>>> import numpy as np
>>> np.set_printoptions(precision=3, suppress=True, linewidth=100, sign=" ")
>>> def rnd(a):
...     return np.round(a, 3) + 0
... 
>>> arr = np.array([[1, 2, 2], [2, 1, 2], [2, 2, 1]])
>>> # symmetric, so the eigenvalues are real
>>> ang = np.radians(60)
>>> r_ = np.eye(3)
>>> r_[1, 1] = r_[2, 2] = np.cos(ang)
>>> r_[1, 2], r_[2, 1] = -np.sin(ang), np.sin(ang)
>>> rnd(r_)
array([[ 1.   ,  0.   ,  0.   ],
       [ 0.   ,  0.5  , -0.866],
       [ 0.   ,  0.866,  0.5  ]])
>>> B = arr @ r_.T
>>> rnd(np.linalg.det(r_)), np.trace(r_)
(np.float64(1.0), np.float64(2.0))
>>> rnd(np.abs(B - arr).max(axis=0))
array([ 0.   ,  2.732,  1.232])
>>> np.allclose(arr @ arr.T, B @ B.T)
True
>>> G = r_.T @ r_
>>> (r_ @ r_.T).shape
(3, 3)
>>> rnd(np.linalg.eigvalsh(G)[::-1])
array([ 1.,  1.,  1.])
>>> m1 = np.loadtxt("block14.csv", delimiter=",")
>>> m1
array([[ 2.,  3.,  3.],
       [ 3.,  1.,  3.],
       [ 3.,  3.,  1.]])
>>> # symmetric
>>> q = m1.astype(float).copy()
>>> for j in range(3):
...     q[:, j] -= q[:, :j] @ (q[:, :j].T @ q[:, j])
...     q[:, j] /= np.linalg.norm(q[:, j])
... 
>>> rnd(q.T @ q)
array([[ 1.,  0.,  0.],
       [ 0.,  1.,  0.],
       [ 0.,  0.,  1.]])
>>> rnd(q.T @ m1)
array([[ 4.69 ,  3.838,  3.838],
       [ 0.   ,  2.067,  0.132],
       [ 0.   ,  0.   ,  2.063]])
>>> rnd(q)
array([[ 0.426,  0.66 ,  0.619],
       [ 0.64 , -0.704,  0.309],
       [ 0.64 ,  0.264, -0.722]])
>>> B = np.array([[0, 0, -2], [-1, 0, 1]])
>>> Z = np.kron(B, m1)
>>> Z
array([[ 0.,  0.,  0.,  0.,  0.,  0., -4., -6., -6.],
       [ 0.,  0.,  0.,  0.,  0.,  0., -6., -2., -6.],
       [ 0.,  0.,  0.,  0.,  0.,  0., -6., -6., -2.],
       [-2., -3., -3.,  0.,  0.,  0.,  2.,  3.,  3.],
       [-3., -1., -3.,  0.,  0.,  0.,  3.,  1.,  3.],
       [-3., -3., -1.,  0.,  0.,  0.,  3.,  3.,  1.]])
>>> print(np.linalg.matrix_rank(Z))
6
>>> data = np.load("data.npy")
>>> data
array([[ 3.,  3.,  0.],
       [ 3.,  3.,  3.],
       [ 0.,  3.,  1.]])
>>> B = np.array([[-2, -1], [1, -1], [2, 1]])
>>> np.linalg.matrix_rank(data @ B)
np.int64(2)
>>> B.T @ data.T
array([[-3.,  3.,  5.],
       [-6., -3., -2.]])
>>> evals, evecs = np.linalg.eigh(data)
>>> print(np.abs(evecs[:, -1]).round(6).argmax())
1
>>> np.unique(evals.round(6) + 0, return_counts=True)[1]
array([ 1,  1,  1])
>>> rnd(evals)
array([-1.916,  2.052,  6.864])
>>> rnd(evecs @ np.diag(evals) @ evecs.T)
array([[ 3.,  3.,  0.],
       [ 3.,  3.,  3.],
       [ 0.,  3.,  1.]])
>>> rnd(evals.sum()), np.trace(data)
(np.float64(7.0), np.float64(7.0))
>>> rnd(evecs.T @ evecs)
array([[ 1.,  0.,  0.],
       [ 0.,  1.,  0.],
       [ 0.,  0.,  1.]])
>>> rnd(np.linalg.svd(data, compute_uv=False))
array([ 6.864,  2.052,  1.916])
>>> rnd(evecs.T @ data @ evecs)
array([[-1.916,  0.   ,  0.   ],
       [ 0.   ,  2.052,  0.   ],
       [ 0.   ,  0.   ,  6.864]])
>>> print((evals > 1e-8).sum(), (evals < -1e-8).sum())
2 1
>>> evals, evecs = np.linalg.eigh(m1)
>>> x = np.array([2, -2, 1])
>>> x @ m1 @ x
np.float64(-11.0)
>>> (np.sign(evecs[:, -1].round(6)) == np.sign(evecs[0, -1].round(6))).astype(int)
array([ 1,  1,  1])
>>> print(rnd(evecs * np.maximum(evals, 0) @ evecs.T))
[[ 2.835  2.532  2.532]
 [ 2.532  2.262  2.262]
 [ 2.532  2.262  2.262]]
>>> rnd(np.linalg.eigvalsh(m1[1:, 1:]))
array([-2.,  4.])
>>> rnd(x @ m1 @ x / (x @ x)), rnd(evals[0]), rnd(evals[-1])
(np.float64(-1.222), np.float64(-2.0), np.float64(7.359))
>>> J = np.load("m.npy")
>>> print(J)
[[ 1 -2  4]
 [ 1 -1  1]
 [ 1  0  0]
 [ 1  1  1]]
>>> x = np.array([1, 4, 0])
>>> y = J @ x
>>> rnd(np.linalg.lstsq(J, y)[0])
array([ 1.,  4.,  0.])
>>> rnd(np.linalg.solve(J.T @ J, J.T @ y))
array([ 1.,  4.,  0.])
>>> y
array([-7, -3,  1,  5])
>>> rng = np.random.default_rng(268)
>>> y = y + 0.05 * rng.normal(size=4)
>>> rnd(y)
array([-6.929, -3.008,  0.973,  4.954])
>>> c, *_ = np.linalg.lstsq(J, y)
>>> rnd(np.linalg.norm(y - J @ c))
np.float64(0.014)
>>> c.round()
array([ 1.,  4.,  0.])
>>> q, r_ = np.linalg.qr(J)
>>> print(abs(r_[0, 0]), rnd(np.linalg.norm(J[:, 0])))
2.0 2.0
>>> q.shape, r_.shape
((4, 3), (3, 3))
>>> def softmax(z):
...     e = np.exp(z - z.max(axis=-1, keepdims=True))
...     return e / e.sum(axis=-1, keepdims=True)
... 
>>> print(rnd(softmax(J[2])))
[ 0.576  0.212  0.212]
>>> rnd(softmax(J[2] + -3))
array([ 0.576,  0.212,  0.212])
>>> rnd(softmax(10 * J[2]))
array([ 1.,  0.,  0.])
>>> att = J @ J.T / np.sqrt(3)
>>> rnd(softmax(att + np.triu(np.full(att.shape, -np.inf), 1)))
array([[ 1.   ,  0.   ,  0.   ,  0.   ],
       [ 0.91 ,  0.09 ,  0.   ,  0.   ],
       [ 0.333,  0.333,  0.333,  0.   ],
       [ 0.38 ,  0.12 ,  0.12 ,  0.38 ]])
>>> softmax(att)[2] @ J
array([ 1. , -0.5,  1.5])
>>> softmax(att).round(6).argmax(axis=1)
array([ 0,  0,  0,  0])
>>> r0 = np.array([-1, -3, 6, -6]) + 0.5
>>> M = np.outer(r0, r0) / (r0 @ r0)
>>> rnd(M)
array([[ 0.003,  0.016, -0.041,  0.035],
       [ 0.016,  0.079, -0.206,  0.174],
       [-0.041, -0.206,  0.535, -0.453],
       [ 0.035,  0.174, -0.453,  0.383]])
>>> print(rnd(softmax(10 * data[1])))
[ 0.333  0.333  0.333]
>>> print(rnd(softmax(data[1])))
[ 0.333  0.333  0.333]
>>> rnd(softmax(data).sum(axis=1))
array([ 1.,  1.,  1.])
>>> rnd(softmax(data[1] + 4))
array([ 0.333,  0.333,  0.333])
>>> att = data @ data.T / np.sqrt(3)
>>> print(softmax(att).round(6).argmax(axis=1))
[ 0  1  1]
>>> rnd(softmax(att + np.triu(np.full(att.shape, -np.inf), 1)))
array([[ 1.   ,  0.   ,  0.   ],
       [ 0.006,  0.994,  0.   ],
       [ 0.119,  0.67 ,  0.211]])
>>> rnd(softmax(att)[1] @ data)
array([ 2.999,  3.   ,  2.983])
